% ipython --no-banner

In [1]: import numpy as np

In [2]: np.set_printoptions(suppress=True, linewidth=140)

In [3]: K = np.load("out8.npy")

In [4]: print(K)
[[-2.  1.  1.  1.  1.  1.  1.  1.]
 [ 1. -2.  1.  1.  1.  1.  1.  1.]
 [ 1.  1. -2.  1.  1.  1.  1.  1.]
 [ 1.  1.  1. -2.  1.  1.  1.  1.]
 [ 1.  1.  1.  1. -2.  1.  1.  1.]
 [ 1.  1.  1.  1.  1. -2.  1.  1.]
 [ 1.  1.  1.  1.  1.  1. -2.  1.]
 [ 1.  1.  1.  1.  1.  1.  1. -2.]]

In [5]: print(np.round(np.sort(np.abs(np.linalg.eigvals(K))), 1))
[3. 3. 3. 3. 3. 3. 3. 5.]

In [6]: print(np.trace(K))
-16.0

In [7]: print(np.allclose(K, K.T))
True

In [8]: print(K @ K)
[[11.  2.  2.  2.  2.  2.  2.  2.]
 [ 2. 11.  2.  2.  2.  2.  2.  2.]
 [ 2.  2. 11.  2.  2.  2.  2.  2.]
 [ 2.  2.  2. 11.  2.  2.  2.  2.]
 [ 2.  2.  2.  2. 11.  2.  2.  2.]
 [ 2.  2.  2.  2.  2. 11.  2.  2.]
 [ 2.  2.  2.  2.  2.  2. 11.  2.]
 [ 2.  2.  2.  2.  2.  2.  2. 11.]]

In [9]: print(np.allclose(K @ K.T, K.T @ K))
True

In [10]: w, V = np.linalg.eigvalsh(K)
Traceback (most recent call last):
  Cell In[10], line 1
    w, V = np.linalg.eigvalsh(K)
ValueError: too many values to unpack (expected 2)


In [11]: w, V = np.linalg.eigh(K)

In [12]: print(np.unique(w.round(6) + 0, return_counts=True)[1])
[7 1]

In [13]: print(w.round(1))
[-3. -3. -3. -3. -3. -3. -3.  5.]

In [14]: print(np.round(V.T @ V, 1) + 0)
[[1. 0. 0. 0. 0. 0. 0. 0.]
 [0. 1. 0. 0. 0. 0. 0. 0.]
 [0. 0. 1. 0. 0. 0. 0. 0.]
 [0. 0. 0. 1. 0. 0. 0. 0.]
 [0. 0. 0. 0. 1. 0. 0. 0.]
 [0. 0. 0. 0. 0. 1. 0. 0.]
 [0. 0. 0. 0. 0. 0. 1. 0.]
 [0. 0. 0. 0. 0. 0. 0. 1.]]

In [15]: print((w > 1e-8).sum(), (w < -1e-8).sum())
1 7

In [16]: print(np.round(np.linalg.svd(K, compute_uv=False), 1))
[5. 3. 3. 3. 3. 3. 3. 3.]

In [17]: print(np.round(V.T @ K @ V, 1) + 0)
[[-3.  0.  0.  0.  0.  0.  0.  0.]
 [ 0. -3.  0.  0.  0.  0.  0.  0.]
 [ 0.  0. -3.  0.  0.  0.  0.  0.]
 [ 0.  0.  0. -3.  0.  0.  0.  0.]
 [ 0.  0.  0.  0. -3.  0.  0.  0.]
 [ 0.  0.  0.  0.  0. -3.  0.  0.]
 [ 0.  0.  0.  0.  0.  0. -3.  0.]
 [ 0.  0.  0.  0.  0.  0.  0.  5.]]

In [18]: print(np.round(np.linalg.eigvalsh(K + -2 * np.eye(8)), 1))
[-5. -5. -5. -5. -5. -5. -5.  3.]

In [19]: print(round(w.sum(), 1), np.trace(K))
-16.0 -16.0

In [20]: print(np.abs(V[:, -1]).round(6).argmax())
0

In [21]: print(np.round(np.abs(V[:, -1]), 1))
[0.4 0.4 0.4 0.4 0.4 0.4 0.4 0.4]

In [22]: theta = np.radians(180)

In [23]: r_ = np.eye(8)

In [24]: r_[3, 3] = r_[0, 0] = np.cos(theta)

In [25]: r_[3, 0], r_[0, 3] = -np.sin(theta), np.sin(theta)

In [26]: print(r_.round(1) + 0)
[[-1.  0.  0.  0.  0.  0.  0.  0.]
 [ 0.  1.  0.  0.  0.  0.  0.  0.]
 [ 0.  0.  1.  0.  0.  0.  0.  0.]
 [ 0.  0.  0. -1.  0.  0.  0.  0.]
 [ 0.  0.  0.  0.  1.  0.  0.  0.]
 [ 0.  0.  0.  0.  0.  1.  0.  0.]
 [ 0.  0.  0.  0.  0.  0.  1.  0.]
 [ 0.  0.  0.  0.  0.  0.  0.  1.]]

In [27]: B = K @ r_.T

In [28]: print(np.allclose(np.linalg.norm(K, axis=1), np.linalg.norm(B, axis=1)))
True

In [29]: print(np.allclose(K @ K.T, B @ B.T))
True

In [30]: print(np.round(np.linalg.det(r_), 1), np.trace(r_))
1.0 4.0

In [31]: print(np.round(np.linalg.svd(K, compute_uv=False), 1), np.round(np.linalg.svd(B, compute_uv=False), 1))
[5. 3. 3. 3. 3. 3. 3. 3.] [5. 3. 3. 3. 3. 3. 3. 3.]

In [32]: rng = np.random.default_rng(3513)

In [33]: B = K + rng.integers(-2, 3, (8, 1)) @ rng.integers(-2, 3, (1, 8))

In [34]: print(B)
[[-2.  1.  1.  1.  1.  1.  1.  1.]
 [ 3.  0.  1.  2.  2.  1.  1.  0.]
 [-3. -3. -2. -1. -1.  1.  1.  3.]
 [-1. -1.  1. -3.  0.  1.  1.  2.]
 [ 1.  1.  1.  1. -2.  1.  1.  1.]
 [-3. -3.  1. -1. -1. -2.  1.  3.]
 [ 1.  1.  1.  1.  1.  1. -2.  1.]
 [ 5.  5.  1.  3.  3.  1.  1. -4.]]

In [35]: print(np.linalg.matrix_rank(B - K, tol=1e-8))
1

In [36]: print(np.round(np.linalg.svd(B - K, compute_uv=False), 1) + 0)
[12.4  0.   0.   0.   0.   0.   0.   0. ]

In [37]: print(np.all(np.linalg.eigvalsh(K) > 0))
False

In [38]: try:
    ...:     np.linalg.cholesky(K)
    ...: except np.linalg.LinAlgError as e:
    ...:     print(repr(e))
    ...: 
LinAlgError('Matrix is not positive definite')

In [39]: M = np.load("layer1.npy")

In [40]: print(M)
[[1.  0.2 0. ]
 [0.2 1.  0.2]
 [0.  0.2 1. ]]

In [41]: w, V = np.linalg.eig(M)

In [42]: print(np.round(np.sort(np.linalg.eigvals(M @ M)), 1))
[0.5 1.  1.6]

In [43]: print(np.round(M @ V[:, 0] - w[0] * V[:, 0], 1) + 0)
[0. 0. 0.]

In [44]: print(round(float(np.prod(w)), 1))
0.9

In [45]: print(w.round(1))
[0.7 1.  1.3]

In [46]: print(np.round(np.sort(np.linalg.eigvals(np.linalg.inv(M))), 1))
[0.8 1.  1.4]

In [47]: F = np.array([[3.0, 3.0, 3.0, 0.0, 3.0],
    ...:     [3.0, 2.0, 2.0, 3.0, 3.0],
    ...:     [0.0, 0.0, 1.0, 3.0, 2.0],
    ...:     [0.0, 0.0, 0.0, 0.0, 3.0],
    ...:     [0.0, 0.0, 0.0, 0.0, 4.0]])

In [48]: w1 = np.array([[0, 2, 2], [0, 0, 1], [3, 5, 4], [1, 3, 2], [3, 0, 5]])

In [49]: coef = np.array([1, 2, 1])

In [50]: H = np.maximum(F @ w1 + coef, 0)

In [51]: print(H)
[[19. 23. 37.]
 [19. 27. 38.]
 [13. 16. 21.]
 [10.  2. 16.]
 [13.  2. 21.]]

In [52]: cent = np.array([[2, 2], [3, 2], [3, 3]])

In [53]: print(w1 @ cent)
[[12 10]
 [ 3  3]
 [33 28]
 [17 14]
 [21 21]]

In [54]: print(H @ cent)
[[218. 195.]
 [233. 206.]
 [137. 121.]
 [ 74.  72.]
 [ 95.  93.]]

In [55]: print([round(float(x), 1) for x in np.linalg.svd(F, compute_uv=False)[:3]])
[9.0, 4.1, 3.4]

In [56]: print(np.linalg.matrix_rank(F, rtol=0.1))
3

In [57]: print(np.linalg.cond(F) > 100)
True

In [58]: theta = np.radians(45)

In [59]: r_ = np.eye(5)

In [60]: r_[0, 0] = r_[2, 2] = np.cos(theta)

In [61]: r_[0, 2], r_[2, 0] = -np.sin(theta), np.sin(theta)

In [62]: print(r_.round(1))
[[ 0.7  0.  -0.7  0.   0. ]
 [ 0.   1.   0.   0.   0. ]
 [ 0.7  0.   0.7  0.   0. ]
 [ 0.   0.   0.   1.   0. ]
 [ 0.   0.   0.   0.   1. ]]

In [63]: B = F @ r_.T

In [64]: print(np.round(np.linalg.svd(F, compute_uv=False), 1), np.round(np.linalg.svd(B, compute_uv=False), 1) + 0)
[9.  4.1 3.4 0.9 0. ] [9.  4.1 3.4 0.9 0. ]

In [65]: print(round(float(np.linalg.det(r_)), 1), round(np.trace(r_), 1))
1.0 4.4

In [66]: print(np.allclose(F @ F.T, B @ B.T))
True

In [67]: data = np.vander(np.arange(8) - 2, 4, increasing=True)

In [68]: print(data)
[[  1  -2   4  -8]
 [  1  -1   1  -1]
 [  1   0   0   0]
 [  1   1   1   1]
 [  1   2   4   8]
 [  1   3   9  27]
 [  1   4  16  64]
 [  1   5  25 125]]

In [69]: x0 = np.array([1, 0, -2, -1])

In [70]: rhs = data @ x0

In [71]: print(np.round(np.linalg.lstsq(data, rhs)[0], 1) + 0)
[ 1.  0. -2. -1.]

In [72]: print(np.round(np.linalg.solve(data.T @ data, data.T @ rhs), 1) + 0)
[ 1.  0. -2. -1.]

In [73]: rhs = rhs + 0.1 * rng.normal(size=8)

In [74]: print(rhs.round(1) + 0)
[   1.     0.     1.3   -1.9  -14.9  -44.   -95.  -174. ]

In [75]: coef, *_ = np.linalg.lstsq(data, rhs)

In [76]: print(coef.round(1) + 0)
[ 1.2  0.  -2.  -1. ]

In [77]: print(round(float(np.linalg.norm(rhs - data @ coef)), 1))
0.1

In [78]: print([round(float(np.linalg.norm(np.linalg.solve(data.T @ data + lam * np.eye(4), data.T @ rhs))), 2) for lam in (0, 1, 10, 100)])
[2.54, 2.27, 1.88, 1.48]

In [79]: A = np.load("dump.npy")

In [80]: print(A)
[[  3  -1  -4  -1  -2  -5  -1   3   0]
 [  4   2   2   4   0   4  -3  -3   2]
 [ -5  -5  -8  -9  -2 -13   5   9  -4]]

In [81]: print(np.round(np.linalg.norm(A[2] - A[0]), 1))
17.7

In [82]: print(np.round(np.linalg.norm(A, axis=1), 1))
[ 8.1  8.8 22.1]

In [83]: print(np.round(np.linalg.norm(A, axis=0), 1))
[ 7.1  5.5  9.2  9.9  2.8 14.5  5.9  9.9  4.5]

In [84]: print(np.linalg.norm(A, axis=1).argmax())
2

In [85]: print(A[2] @ A[0])
122

In [86]: print(round(np.linalg.norm(A[2], 1), 1), round(np.linalg.norm(A[2], np.inf), 1))
60.0 13.0

In [87]: print(round(np.linalg.norm(A, 2), 1))
24.3

In [88]: T = np.stack([A, 4 * A, A[::-1]])

In [89]: print(np.linalg.matrix_rank(T.reshape(3, -1)))
2

In [90]: print(np.round(np.linalg.norm(T, axis=(1, 2)), 1))
[ 25.2 100.7  25.2]

In [91]: U, sig, vt = np.linalg.svd(A)

In [92]: V = vt[:(sig > 1e-8).sum()]

In [93]: x0 = A[1] + -3 * A[2] + rng.integers(2) * np.eye(9)[2]

In [94]: print(x0)
[ 19.  17.  27.  31.   6.  43. -18. -30.  14.]

In [95]: print(np.linalg.matrix_rank(np.vstack([A, x0])))
3

In [96]: print(np.round(np.diag(V.T @ V), 1))
[0.6 0.1 0.2 0.2 0.1 0.4 0.2 0.2 0.1]

In [97]: print(np.allclose(V.T @ V @ x0, x0))
False
